$ python -q
>>> import numpy as np
>>> from numpy import linalg as LA
>>> np.set_printoptions(suppress=True, linewidth=200)
>>> rd = lambda a: np.round(a, 4) + 0
>>> arr = np.loadtxt("run19.csv", delimiter=",")
>>> arr
array([[5., 1., 0., 0., 0., 0., 0., 0., 0., 0.],
       [0., 5., 1., 0., 0., 0., 0., 0., 0., 0.],
       [0., 0., 5., 1., 0., 0., 0., 0., 0., 0.],
       [0., 0., 0., 5., 1., 0., 0., 0., 0., 0.],
       [0., 0., 0., 0., 5., 1., 0., 0., 0., 0.],
       [0., 0., 0., 0., 0., 5., 1., 0., 0., 0.],
       [0., 0., 0., 0., 0., 0., 5., 1., 0., 0.],
       [0., 0., 0., 0., 0., 0., 0., 5., 1., 0.],
       [0., 0., 0., 0., 0., 0., 0., 0., 5., 1.],
       [0., 0., 0., 0., 0., 0., 0., 0., 0., 5.]])
>>> Q, vecs = LA.qr(arr[:, :8])[0], LA.qr(arr[:, 8:])[0]
>>> sigma = LA.svd(Q.T @ vecs, compute_uv=False)
>>> rd(sigma)
array([0.1998, 0.    ])
>>> m1 = np.load("out14.npy")
>>> m1
array([[ 41,   7,  12,  21,  24,  -5,  39,  20, -19],
       [  7,   2,  -2,   2,   2,  -4,   7,   2,  -3],
       [ 12,  -2,  29,   9,  16,  12,  16,  24, -19],
       [ 21,   2,   9,  19,  18,   6,  13,   2,   2],
       [ 24,   2,  16,  18,  20,   6,  20,  12,  -8],
       [ -5,  -4,  12,   6,   6,  14,  -9,  -2,   7],
       [ 39,   7,  16,  13,  20,  -9,  45,  32, -33],
       [ 20,   2,  24,   2,  12,  -2,  32,  36, -36],
       [-19,  -3, -19,   2,  -8,   7, -33, -36,  38]])
>>> # rank 3
>>> arr @ arr
array([[25., 10.,  1.,  0.,  0.,  0.,  0.,  0.,  0.,  0.],
       [ 0., 25., 10.,  1.,  0.,  0.,  0.,  0.,  0.,  0.],
       [ 0.,  0., 25., 10.,  1.,  0.,  0.,  0.,  0.,  0.],
       [ 0.,  0.,  0., 25., 10.,  1.,  0.,  0.,  0.,  0.],
       [ 0.,  0.,  0.,  0., 25., 10.,  1.,  0.,  0.,  0.],
       [ 0.,  0.,  0.,  0.,  0., 25., 10.,  1.,  0.,  0.],
       [ 0.,  0.,  0.,  0.,  0.,  0., 25., 10.,  1.,  0.],
       [ 0.,  0.,  0.,  0.,  0.,  0.,  0., 25., 10.,  1.],
       [ 0.,  0.,  0.,  0.,  0.,  0.,  0.,  0., 25., 10.],
       [ 0.,  0.,  0.,  0.,  0.,  0.,  0.,  0.,  0., 25.]])
>>> evals, vecs = LA.eigh(m1)
>>> evals.sum(), np.trace(m1)
(np.float64(244.0), np.int64(244))
>>> rd(vecs.T @ vecs)
array([[1., 0., 0., 0., 0., 0., 0., 0., 0.],
       [0., 1., 0., 0., 0., 0., 0., 0., 0.],
       [0., 0., 1., 0., 0., 0., 0., 0., 0.],
       [0., 0., 0., 1., 0., 0., 0., 0., 0.],
       [0., 0., 0., 0., 1., 0., 0., 0., 0.],
       [0., 0., 0., 0., 0., 1., 0., 0., 0.],
       [0., 0., 0., 0., 0., 0., 1., 0., 0.],
       [0., 0., 0., 0., 0., 0., 0., 1., 0.],
       [0., 0., 0., 0., 0., 0., 0., 0., 1.]])
>>> rd(np.abs(vecs[:, -1]))
array([0.44  , 0.0598, 0.2905, 0.1708, 0.2714, 0.0329, 0.5162, 0.4239, 0.4104])
>>> rd(evals)
array([  0.    ,   0.    ,   0.    ,   0.    ,   0.    ,   0.    ,  38.5666,  49.4758, 155.9576])
>>> M = np.load("sample0.npy")
>>> M
array([[6, 3, 6, 3, 9, 9, 6, 3, 0],
       [6, 3, 6, 3, 9, 9, 6, 3, 0],
       [4, 2, 4, 2, 6, 6, 4, 2, 0],
       [4, 2, 4, 2, 6, 6, 4, 2, 0],
       [4, 2, 4, 2, 6, 6, 4, 2, 0]])
>>> rk = LA.matrix_rank(M)
>>> rk
np.int64(1)
>>> ns = LA.svd(M)[2][rk:].T
>>> rd(ns @ ns.T)
array([[ 0.8788, -0.0606, -0.1212, -0.0606, -0.1818, -0.1818, -0.1212, -0.0606,  0.    ],
       [-0.0606,  0.9697, -0.0606, -0.0303, -0.0909, -0.0909, -0.0606, -0.0303,  0.    ],
       [-0.1212, -0.0606,  0.8788, -0.0606, -0.1818, -0.1818, -0.1212, -0.0606,  0.    ],
       [-0.0606, -0.0303, -0.0606,  0.9697, -0.0909, -0.0909, -0.0606, -0.0303,  0.    ],
       [-0.1818, -0.0909, -0.1818, -0.0909,  0.7273, -0.2727, -0.1818, -0.0909,  0.    ],
       [-0.1818, -0.0909, -0.1818, -0.0909, -0.2727,  0.7273, -0.1818, -0.0909,  0.    ],
       [-0.1212, -0.0606, -0.1212, -0.0606, -0.1818, -0.1818,  0.8788, -0.0606,  0.    ],
       [-0.0606, -0.0303, -0.0606, -0.0303, -0.0909, -0.0909, -0.0606,  0.9697,  0.    ],
       [ 0.    ,  0.    ,  0.    ,  0.    ,  0.    ,  0.    ,  0.    ,  0.    ,  1.    ]])
>>> print(LA.matrix_rank(M.T @ M), LA.matrix_rank(M @ M.T))
1 1
>>> np.allclose(M @ ns, 0)
True
>>> [int(LA.matrix_rank(M[:i])) for i in range(1, len(M) + 1)]
[1, 1, 1, 1, 1]
